$ ipython --no-banner

In [1]: import numpy as np

In [2]: np.set_printoptions(precision=1, suppress=True, linewidth=160, legacy="1.25")

In [3]: def tidy(a):
   ...:     return np.round(a, 1) + 0
   ...: 

In [4]: W0 = np.loadtxt("a.csv", delimiter=",")

In [5]: W0
Out[5]: 
array([[ 6.,  1., -3., -6.],
       [ 1.,  2., -3.,  1.],
       [-3., -3., -4., -2.],
       [-6.,  1., -2.,  4.]])

In [6]: w, evecs = np.linalg.eig(W0)

In [7]: tidy(np.sort(np.linalg.eigvals(W0 @ W0)))
Out[7]: array([  1.1,  21. ,  45.2, 124.7])

In [8]: tidy(np.sort(np.linalg.eigvals(np.linalg.inv(W0))))
Out[8]: array([-1. , -0.1,  0.1,  0.2])

In [9]: tidy(W0 @ evecs[:, 0] - w[0] * evecs[:, 0])
Out[9]: array([0., 0., 0., 0.])

In [10]: U, s, vt = np.linalg.svd(W0, full_matrices=False)

In [11]: U.shape, s.shape, vt.shape
Out[11]: ((4, 4), (4,), (4, 4))

In [12]: tidy(s / s[0])
Out[12]: array([1. , 0.6, 0.4, 0.1])

In [13]: Y = W0[0, 0] * W0[1:] - np.outer(W0[1:, 0], W0[0])

In [14]: Y
Out[14]: 
array([[  0.,  11., -15.,  12.],
       [  0., -15., -33., -30.],
       [  0.,  12., -30., -12.]])

In [15]: np.flatnonzero(~Y.round(6).any(axis=1))
Out[15]: array([], dtype=int64)

In [16]: np.linalg.matrix_rank(Y), np.linalg.matrix_rank(W0)
Out[16]: (3, 4)

In [17]: tidy(np.linalg.eigvalsh(W0).min())
Out[17]: -6.7

In [18]: np.all(np.linalg.eigvalsh(W0) > 0)
Out[18]: False

In [19]: [round(float(np.linalg.det(W0[:i, :i])), 2) + 0 for i in range(1, 5)]
Out[19]: [6.0, 11.0, -98.0, 353.0]

In [20]: A = np.array([[1.0, 0.5, 0.2], [0.5, 1.0, 0.5], [0.2, 0.5, 1.0]])

In [21]: U, s, vt = np.linalg.svd(A, full_matrices=False)

In [22]: U.shape, s.shape, vt.shape
Out[22]: ((3, 3), (3,), (3, 3))

In [23]: (s > 1e-8).sum()
Out[23]: 3

In [24]: np.allclose(U * s @ vt, A)
Out[24]: True

In [25]: tidy(np.abs(vt[0]))
Out[25]: array([0.5, 0.7, 0.5])

In [26]: tidy(vt @ vt.T)
Out[26]: 
array([[1., 0., 0.],
       [0., 1., 0.],
       [0., 0., 1.]])

In [27]: tidy(s / s[0])
Out[27]: array([1. , 0.4, 0.2])

In [28]: tidy(np.cumsum(s ** 2) / np.sum(s ** 2))
Out[28]: array([0.8, 1. , 1. ])

In [29]: M = np.load("sample1.npy")

In [30]: M
Out[30]: 
array([[  3.1,   3.4, -11.1],
       [  1.6,   2.1,  -6.6],
       [ -4.3,  -4.8,  15.4],
       [  1.1,   1.3,  -4.4],
       [ -4.2,  -4.9,  15.4],
       [  1.9,   2. ,  -6.6],
       [ -1.2,  -1.3,   4.4],
       [ -5.4,  -6.3,  19.8],
       [ -0.6,  -0.7,   2.3],
       [ -4.7,  -5.7,  17.5],
       [  4.8,   5.8, -17.5]])

In [31]: cent = M[[7, 8]].astype(float)

In [32]: for _ in range(6):
    ...:     z = np.linalg.norm(M[:, None] - cent, axis=-1).argmin(axis=1)
    ...:     cent = np.array([M[z == j].mean(axis=0) for j in range(2)])
    ...: 

In [33]: z
Out[33]: array([1, 1, 0, 1, 0, 1, 1, 0, 1, 0, 1])

In [34]: np.bincount(z)
Out[34]: array([4, 7])

In [35]: Xc = M - M.mean(axis=0)

In [36]: evecs = np.linalg.svd(Xc)[2][:1]

In [37]: Y = Xc - Xc @ evecs.T @ evecs

In [38]: tidy((Xc @ evecs.T).std(axis=0))
Out[38]: array([13.3])

In [39]: tidy(np.diag(evecs.T @ evecs))
Out[39]: array([0.1, 0.1, 0.9])

In [40]: tidy(np.cov(Xc @ evecs.T, rowvar=False))
Out[40]: 195.1

In [41]: tidy(Y.std(axis=0))
Out[41]: array([0.1, 0.1, 0. ])

In [42]: x = np.array([0, 0, 3])

In [43]: rhs = M @ x

In [44]: tidy(np.linalg.solve(M.T @ M, M.T @ rhs))
Out[44]: array([0., 0., 3.])

In [45]: rng = np.random.default_rng(9846)

In [46]: rhs = rhs + 0.3 * rng.normal(size=11)

In [47]: tidy(rhs)
Out[47]: array([-33.6, -19.8,  46.1, -13.4,  46.2, -19.6,  13. ,  59.1,   6.9,  52.1, -52.4])

In [48]: c, *_ = np.linalg.lstsq(M, rhs)

In [49]: tidy(M.T @ (rhs - M @ c))
Out[49]: array([0., 0., 0.])

In [50]: tidy(np.linalg.norm(rhs - M @ c))
Out[50]: 0.6

In [51]: feats = np.load("mat.npy")

In [52]: feats
Out[52]: 
array([[ 7,  2,  8],
       [12,  8, 12],
       [19, 13, 12],
       [22, 18, 14],
       [29, 23, 14],
       [36, 25, 22],
       [40, 34, 24],
       [46, 40, 28],
       [52, 47, 34],
       [61, 55, 41],
       [64, 59, 42],
       [73, 65, 47],
       [79, 73, 55],
       [81, 79, 56],
       [88, 87, 64],
       [91, 90, 64]])

In [53]: q, evecs = np.linalg.qr(feats[:, :1])[0], np.linalg.qr(feats[:, 1:])[0]

In [54]: s = np.linalg.svd(q.T @ evecs, compute_uv=False)

In [55]: tidy(np.linalg.norm(q @ q.T - evecs @ evecs.T, 2))
Out[55]: 1.0

In [56]: (s > 0.9).sum()
Out[56]: 1

In [57]: x = np.array([2, 0, 1])

In [58]: rhs = feats @ x

In [59]: c, lr = np.zeros(3), 1 / np.linalg.norm(feats, 2) ** 2

In [60]: for i in range(150):
    ...:     c -= lr * feats.T @ (feats @ c - rhs)
    ...:     if i % 50 == 0: print(i, round(np.linalg.norm(feats @ c - rhs), 1))
    ...: 
0 15.7
50 14.9
100 14.1

In [61]: tidy(np.linalg.cond(feats))
Out[61]: 40.9

In [62]: Xc = feats - feats.mean(axis=0)

In [63]: U, s, vt = np.linalg.svd(Xc, full_matrices=False)

In [64]: Xc.mean(axis=0)
Out[64]: array([0., 0., 0.])

In [65]: np.searchsorted(np.cumsum(s ** 2) / (s ** 2).sum(), 0.9) + 1
Out[65]: 1

In [66]: tidy((s ** 2).sum() ** 2 / (s ** 4).sum())
Out[66]: 1.0

In [67]: np.abs(U[:, 0]).argmax()
Out[67]: 15

In [68]: tidy(s ** 2 / (s ** 2).sum())
Out[68]: array([1., 0., 0.])

In [69]: np.linalg.matrix_rank(Xc)
Out[69]: 3

In [70]: Y = feats + rng.integers(-2, 3, (16, 1)) @ rng.integers(-2, 3, (1, 3))

In [71]: Y
Out[71]: 
array([[ 8,  3,  6],
       [12,  8, 12],
       [21, 15,  8],
       [23, 19, 12],
       [29, 23, 14],
       [34, 23, 26],
       [40, 34, 24],
       [48, 42, 24],
       [54, 49, 30],
       [63, 57, 37],
       [64, 59, 42],
       [72, 64, 49],
       [77, 71, 59],
       [80, 78, 58],
       [86, 85, 68],
       [92, 91, 62]])

In [72]: tidy(np.linalg.svd(Y - feats, compute_uv=False))
Out[72]: array([14.1,  0. ,  0. ])

In [73]: np.linalg.matrix_rank(Y - feats, tol=1e-8)
Out[73]: 1

In [74]: E = np.load("data.npy")

In [75]: E
Out[75]: 
array([[-4.2,  1.7,  8.9],
       [-2.5,  5.6, -7.9],
       [-4.3,  7.9,  4.3],
       [-1.5,  7.5, -6.4],
       [ 6.9, -0.6, -7.2],
       [-8.3, -3.1, -4.7],
       [ 0. ,  9.5, -3.2],
       [ 1.5,  9.5,  2.8],
       [-4.9, -4.6,  7.4],
       [-3.9, -6.2, -6.8],
       [-6.3,  6.5,  4.3],
       [ 4.4,  5.1,  7.4],
       [ 3. , -9.5,  0.4],
       [-4.8,  4.1, -7.7],
       [-1.7, -5.7, -8. ],
       [ 7.4, -6.1,  2.8],
       [-2.2, -6.7, -7. ],
       [-8.9,  0.5,  4.5],
       [ 4.6, -8.7,  1.7]])

In [76]: x = np.array([3, 2, 4, 8])

In [77]: rhs = W0 @ x

In [78]: c, lr = np.zeros(4), 1 / np.linalg.norm(W0, 2) ** 2

In [79]: for i in range(5):
    ...:     c -= lr * W0.T @ (W0 @ c - rhs)
    ...:     if i % 1 == 0: print(i, round(np.linalg.norm(W0 @ c - rhs), 1))
    ...: 
0 35.3
1 23.9
2 16.7
3 12.2
4 9.4

In [80]: tidy(np.linalg.cond(W0))
Out[80]: 10.9

In [81]: tidy(c)
Out[81]: array([0.6, 2.9, 4.9, 5. ])

In [82]: Xc = (E - E.mean(axis=0)) / E.std(axis=0)

In [83]: np.argwhere(np.abs(Xc) > 2)
Out[83]: array([], shape=(0, 2), dtype=int64)

In [84]: tidy(Xc.std(axis=0))
Out[84]: array([1., 1., 1.])

In [85]: c = np.linalg.lstsq(np.delete(Xc, 0, axis=1), Xc[:, 0])[0]

In [86]: np.abs(c).argmax()
Out[86]: 0

In [87]: tidy(1 - np.var(Xc[:, 0] - np.delete(Xc, 0, axis=1) @ c))
Out[87]: 0.0

In [88]: tidy(c)
Out[88]: array([-0.2,  0. ])

In [89]: q, _ = np.linalg.qr(np.array([[-0.3, 1.8, -1.0, -1.1],
    ...:     [-0.1, -0.8, 0.1, 1.8],
    ...:     [-0.1, 1.4, 1.1, -0.4],
    ...:     [-0.1, -0.5, 2.9, 0.8]]))

In [90]: J = 4 * q

In [91]: tidy(J)
Out[91]: 
array([[-3.5,  0.9,  1.3,  1.2],
       [-1.2, -2.7,  1.1, -2.5],
       [-1.2,  2. , -2.1, -2.5],
       [-1.2, -2. , -2.9,  1.4]])

In [92]: ang = np.radians(90)

In [93]: R = np.eye(4)

In [94]: R[3, 3] = R[1, 1] = np.cos(ang)

In [95]: R[3, 1], R[1, 3] = -np.sin(ang), np.sin(ang)

In [96]: tidy(R)
Out[96]: 
array([[ 1.,  0.,  0.,  0.],
       [ 0.,  0.,  0.,  1.],
       [ 0.,  0.,  1.,  0.],
       [ 0., -1.,  0.,  0.]])

In [97]: Y = J @ R.T

In [98]: tidy(Y)
Out[98]: 
array([[-3.5,  1.2,  1.3, -0.9],
       [-1.2, -2.5,  1.1,  2.7],
       [-1.2, -2.5, -2.1, -2. ],
       [-1.2,  1.4, -2.9,  2. ]])

In [99]: np.allclose(J @ J.T, Y @ Y.T)
Out[99]: True

In [100]: np.allclose(np.linalg.norm(J, axis=1), np.linalg.norm(Y, axis=1))
Out[100]: True

In [101]: tidy(np.linalg.det(R)), np.trace(R)
Out[101]: (1.0, 2.0)
